$ python3 -q
>>> import numpy as np
>>> from numpy import linalg as LA
>>> np.set_printoptions(precision=2, suppress=True, linewidth=140)
>>> W0 = np.load("arr.npy")
>>> W0
array([[  1.6,   0.9,   1.1,   1.1,   1.6,  23. ,  -1.9,  -1.6,   0. ],
       [  1.1,  -0.1,  -1.2,  -0.1,  -1.1,  -6. ,   0.4,   1.6,   2.1],
       [ -0.3,  -1.4,   1. ,   0.5,   1.1, -11. ,   0.5,  -2. ,   0.5],
       [  0.6,   0.4,  -0.4,  -0.7,   0.2, -13. ,   1.5,  -1.1,   1. ],
       [  0.4,   2.5,  -0.2,   0.3,   0.8,  11. ,   1.6,   1.1,  -1.2],
       [ -0.1,   0.2,   0.7,   0.7,  -1.5,  -7. ,   1.6,  -1.1,   0.2],
       [  1.4,  -2.1,   0.9,  -0.1,  -1.9,   2. ,   1.2,   0.8,   1. ],
       [  0.7,   0.3,   0. ,  -0.3,  -0.9,  21. ,  -1.7,   0.9,   0.4],
       [ -0.3,  -0.5,  -0.7,  -0.5,  -1. , -18. ,   0. ,   0.1,  -1.1]])
>>> LA.norm(W0, axis=1).argmax()
np.int64(0)
>>> LA.norm(W0, axis=1)
array([23.31,  6.86, 11.4 , 13.22, 11.55,  7.49,  4.23, 21.13, 18.09])
>>> LA.norm(W0, axis=0)
array([ 2.63,  3.74,  2.37,  1.7 ,  3.65, 42.36,  3.96,  3.77,  3.08])
>>> round(float(LA.norm(W0) ** 2 / LA.norm(W0, 2) ** 2), 2)
1.04
>>> np.round(LA.norm(W0, 1), 2), round(float(LA.norm(W0, np.inf)), 2)
(np.float64(112.0), 32.8)
>>> W0[4] @ W0[1]
np.float64(-66.6)
>>> round(LA.norm(W0[4], 1), 2), round(LA.norm(W0[4], np.inf), 2)
(np.float64(19.1), np.float64(11.0))
>>> rng = np.random.default_rng(4870)
>>> out = W0 + rng.integers(-2, 3, (9, 8)) @ rng.integers(-2, 3, (8, 9))
>>> out
array([[-12.4,   0.9,   0.1,  -2.9,   2.6,  20. ,  -7.9,   4.4,  -6. ],
       [ -2.9,   7.9,   3.8,   4.9,  -2.1, -10. ,  -4.6,   5.6,  -4.9],
       [-11.3,  -7.4,  -8. ,  -6.5,   3.1,  -6. ,  -0.5,  -2. ,  -2.5],
       [  0.6,  12.4,  11.6,  17.3,  -5.8, -11. ,  -8.5,  -5.1,  13. ],
       [ -5.6,   1.5,   1.8,  -6.7,  10.8,  10. ,   0.6,  13.1,  -9.2],
       [  8.9,   0.2,  -0.3,   7.7,  -5.5,  -3. ,   4.6, -11.1,   8.2],
       [  5.4,  -6.1,  -7.1,   1.9,  -7.9, -14. ,  15.2,   8.8,  -5. ],
       [ -2.3,   8.3,   4. ,   9.7,  -4.9,  23. ,  -7.7,  -1.1,   2.4],
       [ -0.3,  -3.5,  -8.7,  -3.5,  -5. , -32. ,   9. ,   4.1, -17.1]])
>>> out - W0
array([[-14.,   0.,  -1.,  -4.,   1.,  -3.,  -6.,   6.,  -6.],
       [ -4.,   8.,   5.,   5.,  -1.,  -4.,  -5.,   4.,  -7.],
       [-11.,  -6.,  -9.,  -7.,   2.,   5.,  -1.,   0.,  -3.],
       [  0.,  12.,  12.,  18.,  -6.,   2., -10.,  -4.,  12.],
       [ -6.,  -1.,   2.,  -7.,  10.,  -1.,  -1.,  12.,  -8.],
       [  9.,   0.,  -1.,   7.,  -4.,   4.,   3., -10.,   8.],
       [  4.,  -4.,  -8.,   2.,  -6., -16.,  14.,   8.,  -6.],
       [ -3.,   8.,   4.,  10.,  -4.,   2.,  -6.,  -2.,   2.],
       [  0.,  -3.,  -8.,  -3.,  -4., -14.,   9.,   4., -16.]])
>>> LA.matrix_rank(out - W0, tol=1e-8)
np.int64(8)
>>> w1 = np.array([[2, 0],
...     [-2, -2],
...     [0, 2],
...     [-2, -1],
...     [1, 1],
...     [2, -1],
...     [0, 2],
...     [0, -1],
...     [-1, -1]])
>>> coef = np.array([0, 2])
>>> hid = np.maximum(out @ w1 + coef, 0)
>>> hid
array([[27.8,  0. ],
       [ 0. ,  0. ],
       [ 0. , 19.9],
       [ 0. ,  0. ],
       [39.2,  7.4],
       [ 0. ,  2.9],
       [ 0. , 30.8],
       [ 0. ,  0. ],
       [ 0. , 53.1]])
>>> LA.matrix_rank(hid)
np.int64(2)
>>> cent = np.array([[-2, -2], [-2, -2]])
>>> w1 @ cent
array([[-4, -4],
       [ 8,  8],
       [-4, -4],
       [ 6,  6],
       [-4, -4],
       [-2, -2],
       [-4, -4],
       [ 2,  2],
       [ 4,  4]])
>>> x0 = np.array([-2, 0, -1, 2, -1, 1, 1, 0, 2])
>>> np.sign((W0 @ x0).round(6))
array([ 1., -1., -1., -1.,  1., -1.,  1.,  1., -1.])
>>> LA.norm(W0 @ x0) <= LA.norm(W0, 2) * LA.norm(x0) + 1e-9
np.True_
>>> W0 @ np.eye(9)[5]
array([ 23.,  -6., -11., -13.,  11.,  -7.,   2.,  21., -18.])
>>> np.einsum("ij,j->i", W0, x0)
array([ 17.4,  -1.5, -10. , -11.9,   9.4,  -2.6,   3.2,  19. , -18.9])
>>> W0 @ x0
array([ 17.4,  -1.5, -10. , -11.9,   9.4,  -2.6,   3.2,  19. , -18.9])
>>> W0 @ np.ones(9)
array([ 25.8,  -3.3, -11.1, -11.5,  16.3,  -6.3,   3.2,  20.4, -22. ])
>>> (W0 * x0).sum(axis=1)
array([ 17.4,  -1.5, -10. , -11.9,   9.4,  -2.6,   3.2,  19. , -18.9])
>>> mat = np.loadtxt("out10.csv", delimiter=",")
>>> mat
array([[ 3.,  1.,  0., -1.,  0.,  0.,  0., -1., -1.],
       [ 0.,  0.,  0.,  0.,  5.,  4.,  0.,  0.,  0.],
       [ 0.,  0.,  0.,  0., -5.,  0.,  0.,  0.,  0.],
       [ 0.,  0.,  0.,  0.,  0.,  0.,  0.,  0.,  4.],
       [ 0.,  0.,  0.,  1., -4.,  0., -2.,  0.,  0.],
       [ 0.,  0.,  0.,  0., -2.,  0.,  3.,  2.,  0.],
       [ 0., -4.,  0.,  0.,  0.,  0.,  0., -3., -1.],
       [ 3.,  0.,  0.,  0.,  0.,  0.,  0.,  0.,  1.]])
>>> left, sigma, vt = LA.svd(mat)
>>> np.argmax(sigma[:-1] / (sigma[1:] + 1e-6)) + 1
np.int64(7)
>>> sigma
array([8.78, 5.46, 4.47, 4.17, 3.67, 3.1 , 1.34, 0.09])
>>> out = left[:, :7] @ np.diag(sigma[:7]) @ vt[:7]
>>> round(LA.norm(mat - out) / LA.norm(mat), 2)
np.float64(0.01)
>>> r0, r1 = mat[4], mat[2]
>>> r0 @ r1
np.float64(20.0)
>>> p = (r0 @ r1) / (r0 @ r0) * r0
>>> LA.matrix_rank(np.outer(r0, r1))
np.int64(1)
>>> round((r1 - p) @ r0, 2)
np.float64(0.0)
>>> X = np.load("w.npy")
>>> X
array([[-9, -9, -3],
       [-4,  2,  6],
       [ 0,  1, -8]])
>>> x0 = np.array([3, -1, -3])
>>> np.einsum("ij,j->i", X, x0)
array([ -9, -32,  23])
>>> (X * x0).sum(axis=1)
array([ -9, -32,  23])
>>> np.sign((X @ x0).round(6))
array([-1, -1,  1])
>>> X * x0
array([[-27,   9,   9],
       [-12,  -2, -18],
       [  0,  -1,  24]])
>>> X @ (2 * x0)
array([-18, -64,  46])
>>> LA.eigvals(X)
array([  5.08, -11.71,  -8.37])
>>> np.kron(np.eye(2, dtype=int), X)
array([[-9, -9, -3,  0,  0,  0],
       [-4,  2,  6,  0,  0,  0],
       [ 0,  1, -8,  0,  0,  0],
       [ 0,  0,  0, -9, -9, -3],
       [ 0,  0,  0, -4,  2,  6],
       [ 0,  0,  0,  0,  1, -8]])
>>> np.einsum("ij,ji->", X, X)
np.int64(233)
>>> labels = rng.permutation(3)
>>> labels
array([1, 2, 0])
>>> out = X[labels][:, labels]
>>> round(float(LA.det(out)), 2), round(LA.det(X[labels]), 2)
(498.0, np.float64(498.0))
>>> np.diag(out)
array([ 2, -8, -9])
>>> out
array([[ 2,  6, -4],
       [ 1, -8,  0],
       [-9, -3, -9]])
>>> theta = np.radians(180)
>>> R = np.eye(9)
>>> R[0, 0] = R[2, 2] = np.cos(theta)
>>> R[0, 2], R[2, 0] = -np.sin(theta), np.sin(theta)
>>> R.round(2) + 0
array([[-1.,  0.,  0.,  0.,  0.,  0.,  0.,  0.,  0.],
       [ 0.,  1.,  0.,  0.,  0.,  0.,  0.,  0.,  0.],
       [ 0.,  0., -1.,  0.,  0.,  0.,  0.,  0.,  0.],
       [ 0.,  0.,  0.,  1.,  0.,  0.,  0.,  0.,  0.],
       [ 0.,  0.,  0.,  0.,  1.,  0.,  0.,  0.,  0.],
       [ 0.,  0.,  0.,  0.,  0.,  1.,  0.,  0.,  0.],
       [ 0.,  0.,  0.,  0.,  0.,  0.,  1.,  0.,  0.],
       [ 0.,  0.,  0.,  0.,  0.,  0.,  0.,  1.,  0.],
       [ 0.,  0.,  0.,  0.,  0.,  0.,  0.,  0.,  1.]])
>>> out = mat @ R.T
>>> out.round(2) + 0
array([[-3.,  1.,  0., -1.,  0.,  0.,  0., -1., -1.],
       [ 0.,  0.,  0.,  0.,  5.,  4.,  0.,  0.,  0.],
       [ 0.,  0.,  0.,  0., -5.,  0.,  0.,  0.,  0.],
       [ 0.,  0.,  0.,  0.,  0.,  0.,  0.,  0.,  4.],
       [ 0.,  0.,  0.,  1., -4.,  0., -2.,  0.,  0.],
       [ 0.,  0.,  0.,  0., -2.,  0.,  3.,  2.,  0.],
       [ 0., -4.,  0.,  0.,  0.,  0.,  0., -3., -1.],
       [-3.,  0.,  0.,  0.,  0.,  0.,  0.,  0.,  1.]])
>>> np.round(np.abs(out - mat).max(axis=0), 2) + 0
array([6., 0., 0., 0., 0., 0., 0., 0., 0.])
>>> LA.svd(mat, compute_uv=False), LA.svd(out, compute_uv=False)
(array([8.78, 5.46, 4.47, 4.17, 3.67, 3.1 , 1.34, 0.09]), array([8.78, 5.46, 4.47, 4.17, 3.67, 3.1 , 1.34, 0.09]))
>>> np.allclose(mat @ mat.T, out @ out.T)
True
>>> O, evecs = LA.qr(X[:, :1])[0], LA.qr(X[:, 1:])[0]
>>> sigma = LA.svd(O.T @ evecs, compute_uv=False)
>>> sigma
array([0.83])
>>> round(float(LA.norm(O @ O.T - evecs @ evecs.T, 2)), 2)
1.0
>>> A = np.load("test4.npy")
>>> A
array([[ 0, -3, -6,  0,  0,  0],
       [ 0, -9, -6,  0,  0,  0],
       [-3, -9, -6,  0,  0,  0],
       [ 0,  3,  6,  0, -1, -2],
       [ 0,  9,  6,  0, -3, -2],
       [ 3,  9,  6, -1, -3, -2]])
>>> labels = rng.permutation(6)
>>> out = A[:, labels] * rng.choice([-1, 1], 6)
>>> out
array([[ 0, -3,  6,  0,  0,  0],
       [ 0, -9,  6,  0,  0,  0],
       [-3, -9,  6,  0,  0,  0],
       [ 0,  3, -6, -1,  0, -2],
       [ 0,  9, -6, -3,  0, -2],
       [ 3,  9, -6, -3,  1, -2]])
>>> left, _, vt = LA.svd(A.T @ out)
>>> np.round(left @ vt, 2) + 0
array([[ 1.,  0.,  0.,  0.,  0.,  0.],
       [ 0.,  1.,  0.,  0.,  0.,  0.],
       [ 0.,  0., -1.,  0.,  0.,  0.],
       [ 0.,  0.,  0.,  0., -1.,  0.],
       [ 0.,  0.,  0.,  1.,  0.,  0.],
       [ 0.,  0.,  0.,  0.,  0.,  1.]])
>>> out = LA.inv(A)
>>> round(LA.slogdet(A)[0], 2)
np.float64(1.0)
>>> np.round(A @ out, 2) + 0
array([[1., 0., 0., 0., 0., 0.],
       [0., 1., 0., 0., 0., 0.],
       [0., 0., 1., 0., 0., 0.],
       [0., 0., 0., 1., 0., 0.],
       [0., 0., 0., 0., 1., 0.],
       [0., 0., 0., 0., 0., 1.]])
>>> round(float(LA.det(A) * LA.det(out)), 2)
1.0
>>> np.allclose(out, A.T)
False
>>> np.round(LA.det(A) * out, 2) + 0
array([[   0.,  144., -144.,    0.,    0.,    0.],
       [  72.,  -72.,    0.,    0.,    0.,    0.],
       [-108.,   36.,    0.,    0.,    0.,    0.],
       [   0.,  432., -432.,    0.,  432., -432.],
       [ 216., -216.,    0.,  216., -216.,    0.],
       [-324.,  108.,    0., -324.,  108.,    0.]])
>>> x0 = np.array([2, -3, -2, 1, 2, 2])
>>> h1 = np.maximum(A @ x0, 0)
>>> np.maximum(A @ x0, 0) - np.maximum(-A @ x0, 0)
array([ 21,  39,  33, -27, -49, -44])
>>> np.maximum(A @ (3 * x0), 0)
array([ 63, 117,  99,   0,   0,   0])
>>> A.T @ h1
array([ -99, -711, -558,    0,    0,    0])
>>> out = np.array([[-2, 4, -2, 5, 5],
...     [-5, -5, -3, -3, 1],
...     [4, 0, -3, -5, 0],
...     [-2, -4, -5, 4, 0],
...     [-5, -3, -1, -5, 5]])
>>> arr = np.triu(out, 1)
>>> arr
array([[ 0,  4, -2,  5,  5],
       [ 0,  0, -3, -3,  1],
       [ 0,  0,  0, -5,  0],
       [ 0,  0,  0,  0,  0],
       [ 0,  0,  0,  0,  0]])
>>> x0 = np.array([0, 1, 0, 2, 1])
>>> (arr @ x0).argmax()
np.int64(0)
>>> arr @ np.ones(5)
array([12., -5., -5.,  0.,  0.])
>>> arr * x0
array([[  0,   4,   0,  10,   5],
       [  0,   0,   0,  -6,   1],
       [  0,   0,   0, -10,   0],
       [  0,   0,   0,   0,   0],
       [  0,   0,   0,   0,   0]])
>>> arr @ np.eye(5)[2]
array([-2., -3.,  0.,  0.,  0.])
>>> arr @ (2 * x0)
array([ 38, -10, -20,   0,   0])
>>> E = np.loadtxt("x.csv", delimiter=",")
>>> E
array([[ -4.,   8., -18.,   4.,  20.,   0.,  12.,   0.,  -8.],
       [ -4.,   8., -18.,   4.,  20.,   0.,  12.,   0.,  -8.],
       [  3.,   2., -10.,   3.,  17.,  -5.,   6.,   8.,   0.],
       [ -7.,   4., -12.,   3.,  13.,   5.,  10.,  -4.,  -8.],
       [  6.,   8., -12.,   2.,  14., -10.,   4.,   8.,   0.],
       [ -9.,   7., -23.,   6.,  28.,   5.,  18.,  -2., -12.],
       [-15.,   0.,  -9.,   3.,   9.,  15.,  12., -12., -12.],
       [ -7.,   5., -10.,   2.,   8.,   5.,   8.,  -6.,  -8.],
       [ -4.,  10., -14.,   2.,  10.,   0.,   8.,  -4.,  -8.]])
>>> left, sigma, vt = LA.svd(E)
>>> np.argmax(sigma[:-1] / (sigma[1:] + 1e-6)) + 1
np.int64(3)
>>> sigma.round(2) + 0
array([80.8 , 34.31, 11.04,  0.  ,  0.  ,  0.  ,  0.  ,  0.  ,  0.  ])
>>> out = left[:, :3] @ np.diag(sigma[:3]) @ vt[:3]
>>> LA.matrix_rank(out)
np.int64(3)
>>> np.round(LA.norm(E - out) / LA.norm(E), 2)
np.float64(0.0)
>>> round(float(LA.norm(E - out, 2)), 2), round(sigma[3], 2)
(0.0, np.float64(0.0))
>>> np.round(E @ LA.pinv(E) @ E, 2) + 0
array([[ -4.,   8., -18.,   4.,  20.,   0.,  12.,   0.,  -8.],
       [ -4.,   8., -18.,   4.,  20.,   0.,  12.,   0.,  -8.],
       [  3.,   2., -10.,   3.,  17.,  -5.,   6.,   8.,   0.],
       [ -7.,   4., -12.,   3.,  13.,   5.,  10.,  -4.,  -8.],
       [  6.,   8., -12.,   2.,  14., -10.,   4.,   8.,   0.],
       [ -9.,   7., -23.,   6.,  28.,   5.,  18.,  -2., -12.],
       [-15.,   0.,  -9.,   3.,   9.,  15.,  12., -12., -12.],
       [ -7.,   5., -10.,   2.,   8.,   5.,   8.,  -6.,  -8.],
       [ -4.,  10., -14.,   2.,  10.,   0.,   8.,  -4.,  -8.]])
>>> LA.lstsq(E[:-1].T, E[-1])[2]
np.int32(3)
>>> np.abs(np.diag(LA.qr(E)[1])) > 1e-9
array([ True,  True,  True, False, False, False, False, False, False])
>>> labels = rng.permutation(9)
>>> labels
array([1, 5, 2, 4, 0, 3, 7, 8, 6])
>>> out = E[labels][:, labels]
>>> np.trace(out)
np.float64(14.0)
>>> np.round(np.sort(np.abs(LA.eigvals(out))), 2) + 0
array([0.  , 0.  , 0.  , 0.  , 0.  , 0.  , 9.35, 9.35, 9.55])
>>> np.diag(out)
array([  8.,   5., -10.,  14.,  -4.,   3.,  -6.,  -8.,  12.])
>>> data = np.loadtxt("data.csv", delimiter=",")
>>> data
array([[-0.32,  0.21,  0.28, -0.09, -0.73,  0.45,  0.17],
       [-0.11, -0.35, -0.49, -0.22, -0.46, -0.18, -0.58],
       [ 0.11,  0.29, -0.36, -0.25, -0.27, -0.54,  0.59],
       [-0.28,  0.37, -0.34, -0.61,  0.38,  0.37, -0.08],
       [ 0.49, -0.56, -0.14, -0.3 , -0.04,  0.44,  0.37],
       [-0.7 , -0.54,  0.15, -0.15,  0.17, -0.2 ,  0.31],
       [-0.25, -0.01, -0.63,  0.63,  0.03,  0.31,  0.22]])
>>> # orthonormal columns
>>> x0 = np.array([1, 2, 1, 3, 4, 3, 5])
>>> data @ np.eye(7)[6]
array([ 0.17, -0.58,  0.59, -0.08,  0.37,  0.31,  0.22])
>>> np.sign((data @ x0).round(6))
array([-1., -1., -1.,  1.,  1., -1.,  1.])
>>> (data * x0).sum(axis=1)
array([-0.63, -7.24, -0.19,  0.55,  1.37, -0.44,  3.14])
